$ ipython --no-banner

In [1]: import numpy as np

In [2]: np.set_printoptions(precision=1, suppress=True, linewidth=120)

In [3]: tidy = lambda a: np.round(a, 1) + 0

In [4]: W0 = np.loadtxt("case11.csv", delimiter=",")

In [5]: print(W0)
[[-2. -3.  0. -3. -3. -1.  1. -2.  1. -3.  0. -2.  0.  0.]
 [-2.  1.  0. -1.  2.  1.  1.  2.  0.  0.  0. -2.  0.  0.]
 [ 0.  0.  1.  0.  0.  0.  0.  0.  0.  0. -1.  0.  3.  0.]
 [-2. -3.  0.  0.  0.  0.  1. -3.  2. -1.  0.  2.  0.  0.]
 [-1. -2.  0.  2.  1. -2.  1.  3. -2. -3.  0.  0.  0.  0.]
 [ 1. -2.  0.  3.  1. -1.  1.  3. -3.  3.  0.  2.  0.  0.]
 [ 1.  1.  0.  0.  0.  0.  0. -1. -2. -3.  0. -3.  0.  0.]
 [ 0.  2.  0.  0. -2.  2.  0. -1. -3.  1.  0. -1.  0.  0.]
 [-2. -3.  0.  1. -3. -1. -2.  2.  0.  0.  0.  2.  0.  0.]
 [ 2.  2.  0.  3. -3.  1.  3.  0.  1. -3.  0.  0.  0.  0.]
 [ 0.  0. -2.  0.  0.  0.  0.  0.  0.  0.  3.  0.  0. -1.]
 [-2. -3.  0. -2.  2.  2. -1.  1. -1.  3.  0. -1.  0.  0.]
 [ 0.  0.  3.  0.  0.  0.  0.  0.  0.  0. -2.  0.  1. -1.]
 [ 0.  0. -1.  0.  0.  0.  0.  0.  0.  0.  2.  0.  3. -2.]]

In [6]: # 2 groups of indices that never mix

In [7]: x = np.array([1, 2, -2, -2, 0, 2, 0, -1, 2, 1, -1, -1, -2, 2])

In [8]: a = np.maximum(W0 @ x, 0)

In [9]: print(np.maximum(W0 @ x, 0) - np.maximum(-W0 @ x, 0))
[ -1.   4.  -7.  -4. -23. -19.   0.   5. -16.   1.  -1.   1.  -8. -10.]

In [10]: x = np.array([2, 2, -1, 2, -1, -1, -3, -1, 1, -2, 3, 0, 1, 3])

In [11]: print(W0 @ (2 * x))
[-12. -24.  -2. -12.  -6. -22.  18.   0.   0.  28.  16. -46. -22.   8.]

In [12]: print(W0 @ x)
[ -6. -12.  -1.  -6.  -3. -11.   9.   0.   0.  14.   8. -23. -11.   4.]

In [13]: print(W0 @ np.eye(14)[1])
[-3.  1.  0. -3. -2. -2.  1.  2. -3.  2.  0. -3.  0.  0.]

In [14]: print((W0 @ x).argmax())
9

In [15]: print(np.linalg.norm(W0 @ x) <= np.linalg.norm(W0, 2) * np.linalg.norm(x) + 1e-9)
True

In [16]: print(np.sign((W0 @ x).round(6)))
[-1. -1. -1. -1. -1. -1.  1.  0.  0.  1.  1. -1. -1.  1.]

In [17]: print(np.einsum("ij,j->i", W0, x))
[ -6. -12.  -1.  -6.  -3. -11.   9.   0.   0.  14.   8. -23. -11.   4.]

In [18]: print(W0 @ np.ones(14))
[-17.   2.   3.  -4.  -3.   8.  -7.  -2.  -6.   6.   0.  -2.   1.   2.]

In [19]: print(np.flatnonzero(np.linalg.matrix_power((W0 != 0) + (W0.T != 0) + np.eye(14), 14)[7]))
[ 0  1  3  4  5  6  7  8  9 11]

In [20]: print(tidy(np.sort(np.linalg.eigvals(W0).real)))
[-4.6 -4.6 -3.8 -3.8 -2.9 -1.4 -1.4  0.6  2.1  2.1  2.4  2.4  4.8  5.3]

In [21]: F = np.vander(np.arange(8) - 3, 4, increasing=True)

In [22]: print(F)
[[  1  -3   9 -27]
 [  1  -2   4  -8]
 [  1  -1   1  -1]
 [  1   0   0   0]
 [  1   1   1   1]
 [  1   2   4   8]
 [  1   3   9  27]
 [  1   4  16  64]]

In [23]: def softmax(z):
    ...:     e = np.exp(z - z.max(axis=-1, keepdims=True))
    ...:     return e / e.sum(axis=-1, keepdims=True)
    ...: 

In [24]: print(tidy(softmax(10 * F[0])))
[0. 0. 1. 0.]

In [25]: S = F @ F.T / np.sqrt(4)

In [26]: print(softmax(S)[0] @ F)
[  1.  -3.   9. -27.]

In [27]: print(tidy(softmax(S + np.triu(np.full(S.shape, -np.inf), 1))))
[[1.  0.  0.  0.  0.  0.  0.  0. ]
 [1.  0.  0.  0.  0.  0.  0.  0. ]
 [1.  0.  0.  0.  0.  0.  0.  0. ]
 [0.2 0.2 0.2 0.2 0.  0.  0.  0. ]
 [0.  0.  0.1 0.2 0.7 0.  0.  0. ]
 [0.  0.  0.  0.  0.  1.  0.  0. ]
 [0.  0.  0.  0.  0.  0.  1.  0. ]
 [0.  0.  0.  0.  0.  0.  0.  1. ]]

In [28]: J = np.loadtxt("m.csv", delimiter=",")

In [29]: print(tidy(J))
[[ 0.2 -0.8  0.4 -0.1 -0.4]
 [-0.8  0.2  0.4 -0.1 -0.4]
 [ 0.4  0.4  0.8  0.1  0.2]
 [-0.1 -0.1  0.1  1.  -0.1]
 [-0.4 -0.4  0.2 -0.1  0.8]]

In [30]: t3 = np.stack([J, -1 * J, J[::-1]])

In [31]: print(np.linalg.matrix_rank(t3.reshape(3, -1)))
2

In [32]: print(tidy(np.einsum("bij,cij->bc", t3, t3)))
[[ 5. -5.  1.]
 [-5.  5. -1.]
 [ 1. -1.  5.]]

In [33]: print(tidy(np.linalg.det(t3)))
[-1.  1. -1.]

In [34]: print(tidy(t3.sum(axis=0)))
[[-0.4 -0.4  0.2 -0.1  0.8]
 [-0.1 -0.1  0.1  1.  -0.1]
 [ 0.4  0.4  0.8  0.1  0.2]
 [-0.8  0.2  0.4 -0.1 -0.4]
 [ 0.2 -0.8  0.4 -0.1 -0.4]]

In [35]: C2 = J.T @ J

In [36]: print((J @ J.T).shape)
(5, 5)

In [37]: print(np.linalg.matrix_rank(C2))
5

In [38]: print(np.diag(C2))
[1. 1. 1. 1. 1.]

In [39]: print(np.trace(C2), (J ** 2).sum())
5.0 5.0

In [40]: print(tidy(np.linalg.svd(J, compute_uv=False) ** 2))
[1. 1. 1. 1. 1.]

In [41]: print(tidy(C2))
[[1. 0. 0. 0. 0.]
 [0. 1. 0. 0. 0.]
 [0. 0. 1. 0. 0.]
 [0. 0. 0. 1. 0.]
 [0. 0. 0. 0. 1.]]

In [42]: x = np.array([2, -2, -1, 2, -1])

In [43]: rhs = J @ x

In [44]: print(tidy(rhs))
[ 1.8 -2.2 -0.9  2.  -1.1]

In [45]: print(tidy(np.linalg.solve(J.T, J[4])))
[0. 0. 0. 0. 1.]

In [46]: print(tidy(np.linalg.solve(J, rhs)))
[ 2. -2. -1.  2. -1.]

In [47]: print(tidy(np.linalg.solve(J, -2 * rhs)))
[-4.  4.  2. -4.  2.]

In [48]: X = np.load("out3.npy")

In [49]: print(X)
[[-2 -2 -3  3  0 -1]
 [-2 -2 -2 -3  3  0]
 [-3 -2 -2 -2 -3  3]
 [ 3 -3 -2 -2 -2 -3]
 [ 0  3 -3 -2 -2 -2]
 [-1  0  3 -3 -2 -2]]

In [50]: vals, vecs = np.linalg.eigh(X)

In [51]: print(np.unique(vals.round(6) + 0, return_counts=True)[1])
[1 1 1 1 1 1]

In [52]: print(tidy(np.linalg.svd(X, compute_uv=False)))
[7.4 6.9 5.9 5.  4.5 3.1]

In [53]: print(np.abs(vecs[:, -1]).round(6).argmax())
2

In [54]: print(tidy(np.linalg.eigvalsh(X @ X)))
[ 9.8 20.1 25.  35.1 47.9 54.2]

In [55]: print(tidy(np.linalg.eigvalsh(X + 5 * np.eye(6))))
[-2.4 -1.9  0.   1.9  9.5 10.9]

In [56]: print((vals > 1e-8).sum(), (vals < -1e-8).sum())
2 4

In [57]: print(tidy(vals.sum()), np.trace(X))
-12.0 -12

In [58]: print(tidy(vecs.T @ X @ vecs))
[[-7.4  0.   0.   0.   0.   0. ]
 [ 0.  -6.9  0.   0.   0.   0. ]
 [ 0.   0.  -5.   0.   0.   0. ]
 [ 0.   0.   0.  -3.1  0.   0. ]
 [ 0.   0.   0.   0.   4.5  0. ]
 [ 0.   0.   0.   0.   0.   5.9]]

In [59]: print(tidy(vecs.T @ vecs))
[[1. 0. 0. 0. 0. 0.]
 [0. 1. 0. 0. 0. 0.]
 [0. 0. 1. 0. 0. 0.]
 [0. 0. 0. 1. 0. 0.]
 [0. 0. 0. 0. 1. 0.]
 [0. 0. 0. 0. 0. 1.]]

In [60]: vals, vecs = np.linalg.eigh(X)

In [61]: x = np.array([0, 2, 1, 1, 3, 0])

In [62]: print(np.abs(X).sum(axis=1).max(), tidy(np.abs(vals).max()))
15 7.4

In [63]: print(x @ X @ x)
-48

In [64]: th = np.radians(135)

In [65]: R = np.eye(6)

In [66]: R[5, 5] = R[4, 4] = np.cos(th)

In [67]: R[5, 4], R[4, 5] = -np.sin(th), np.sin(th)

In [68]: print(tidy(R))
[[ 1.   0.   0.   0.   0.   0. ]
 [ 0.   1.   0.   0.   0.   0. ]
 [ 0.   0.   1.   0.   0.   0. ]
 [ 0.   0.   0.   1.   0.   0. ]
 [ 0.   0.   0.   0.  -0.7  0.7]
 [ 0.   0.   0.   0.  -0.7 -0.7]]

In [69]: M2 = X @ R.T

In [70]: print(np.allclose(np.linalg.norm(X, axis=1), np.linalg.norm(M2, axis=1)))
True

In [71]: print(tidy(np.linalg.svd(X, compute_uv=False)), tidy(np.linalg.svd(M2, compute_uv=False)))
[7.4 6.9 5.9 5.  4.5 3.1] [7.4 6.9 5.9 5.  4.5 3.1]

In [72]: print(tidy(np.abs(M2 - X).max(axis=0)))
[0.  0.  0.  0.  7.2 6.5]

In [73]: K = np.load("sample17.npy")

In [74]: print(K)
[[0 0 0 0 0 0 0 1]
 [0 1 0 0 0 0 0 0]
 [0 0 0 0 0 0 1 0]
 [0 0 0 0 0 1 0 0]
 [1 0 0 0 0 0 0 0]
 [0 0 0 1 0 0 0 0]
 [0 0 0 0 1 0 0 0]
 [0 0 1 0 0 0 0 0]]

In [75]: # row-stochastic, so 1 is an eigenvalue

In [76]: print(tidy(np.sort(np.linalg.eigvals(K).real)))
[-1.  -0.8 -0.8  0.3  0.3  1.   1.   1. ]

In [77]: rng = np.random.default_rng(60)

In [78]: idx = rng.permutation(8)

In [79]: print(idx)
[5 6 4 0 7 3 2 1]

In [80]: M2 = K[idx][:, idx]

In [81]: print(M2)
[[0 0 0 0 0 1 0 0]
 [0 0 1 0 0 0 0 0]
 [0 0 0 1 0 0 0 0]
 [0 0 0 0 1 0 0 0]
 [0 0 0 0 0 0 1 0]
 [1 0 0 0 0 0 0 0]
 [0 1 0 0 0 0 0 0]
 [0 0 0 0 0 0 0 1]]

In [82]: print(tidy(np.sort(np.abs(np.linalg.eigvals(M2)))))
[1. 1. 1. 1. 1. 1. 1. 1.]

In [83]: x = np.array([0, 2, 3, 3, 0, 0, 0, 2])

In [84]: print([p for p in range(1, 25) if np.allclose(np.linalg.matrix_power(K, p), np.eye(8))])
[10, 20]

In [85]: print(8 - np.linalg.matrix_rank(K - np.eye(8), tol=1e-8))
3

In [86]: print(tidy(np.linalg.inv(K)))
[[0. 0. 0. 0. 1. 0. 0. 0.]
 [0. 1. 0. 0. 0. 0. 0. 0.]
 [0. 0. 0. 0. 0. 0. 0. 1.]
 [0. 0. 0. 0. 0. 1. 0. 0.]
 [0. 0. 0. 0. 0. 0. 1. 0.]
 [0. 0. 0. 1. 0. 0. 0. 0.]
 [0. 0. 1. 0. 0. 0. 0. 0.]
 [1. 0. 0. 0. 0. 0. 0. 0.]]

In [87]: idx = rng.permutation(8)

In [88]: M2 = K[:, idx] * rng.choice([-1, 1], 8)

In [89]: print(M2)
[[ 0  0 -1  0  0  0  0  0]
 [ 1  0  0  0  0  0  0  0]
 [ 0  0  0  0 -1  0  0  0]
 [ 0  0  0  0  0  0  1  0]
 [ 0 -1  0  0  0  0  0  0]
 [ 0  0  0  1  0  0  0  0]
 [ 0  0  0  0  0  1  0  0]
 [ 0  0  0  0  0  0  0  1]]

In [90]: left, _, VT = np.linalg.svd(K.T @ M2)

In [91]: print(left @ VT)
[[ 0. -1.  0.  0.  0.  0.  0.  0.]
 [ 1.  0.  0.  0.  0.  0.  0.  0.]
 [ 0.  0.  0.  0.  0.  0.  0.  1.]
 [ 0.  0.  0.  1.  0.  0.  0.  0.]
 [ 0.  0.  0.  0.  0.  1.  0.  0.]
 [ 0.  0.  0.  0.  0.  0.  1.  0.]
 [ 0.  0.  0.  0. -1.  0.  0.  0.]
 [ 0.  0. -1.  0.  0.  0.  0.  0.]]

In [92]: print(tidy(np.linalg.lstsq(K, M2)[0]))
[[ 0. -1.  0.  0.  0.  0.  0.  0.]
 [ 1.  0.  0.  0.  0.  0.  0.  0.]
 [ 0.  0.  0.  0.  0.  0.  0.  1.]
 [ 0.  0.  0.  1.  0.  0.  0.  0.]
 [ 0.  0.  0.  0.  0.  1.  0.  0.]
 [ 0.  0.  0.  0.  0.  0.  1.  0.]
 [ 0.  0.  0.  0. -1.  0.  0.  0.]
 [ 0.  0. -1.  0.  0.  0.  0.  0.]]

In [93]: mat = np.loadtxt("data.csv", delimiter=",")

In [94]: print(mat)
[[ 0.  0.  0.  0.  0.  0.  1. -1.  5.  0.  2. -5.  3. -1.]
 [ 0.  0.  0.  0.  0.  0.  5.  1. -5. -4. -3.  3.  0. -3.]
 [ 0.  0.  0.  0.  0.  0.  4. -3.  1. -5. -5.  4. -3.  2.]
 [ 0.  0.  0.  0.  0.  0. -2.  2. -4.  1. -1.  3.  4. -5.]
 [ 0.  0.  0.  0.  0.  0.  5. -4. -4. -1.  1. -2.  1. -2.]
 [ 0.  0.  0.  0.  0.  0. -4. -3. -2. -2.  3.  0. -5. -5.]
 [ 1.  5.  4. -2.  5. -4.  0.  0.  0.  0.  0.  0.  0.  0.]
 [-1.  1. -3.  2. -4. -3.  0.  0.  0.  0.  0.  0.  0.  0.]
 [ 5. -5.  1. -4. -4. -2.  0.  0.  0.  0.  0.  0.  0.  0.]
 [ 0. -4. -5.  1. -1. -2.  0.  0.  0.  0.  0.  0.  0.  0.]
 [ 2. -3. -5. -1.  1.  3.  0.  0.  0.  0.  0.  0.  0.  0.]
 [-5.  3.  4.  3. -2.  0.  0.  0.  0.  0.  0.  0.  0.  0.]
 [ 3.  0. -3.  4.  1. -5.  0.  0.  0.  0.  0.  0.  0.  0.]
 [-1. -3.  2. -5. -2. -5.  0.  0.  0.  0.  0.  0.  0.  0.]]

In [95]: vals, vecs = np.linalg.eigvalsh(mat)
Traceback (most recent call last):
  Cell In[95], line 1
    vals, vecs = np.linalg.eigvalsh(mat)
ValueError: too many values to unpack (expected 2)


In [96]: vals, vecs = np.linalg.eigh(mat)

In [97]: print(tidy(vals))
[-13.7 -11.1  -9.2  -8.8  -4.6  -2.8   0.    0.    2.8   4.6   8.8   9.2  11.1  13.7]

In [98]: print(tidy(np.abs(vecs[:, -1])))
[0.3 0.5 0.4 0.1 0.2 0.  0.3 0.1 0.3 0.3 0.3 0.3 0.1 0.1]
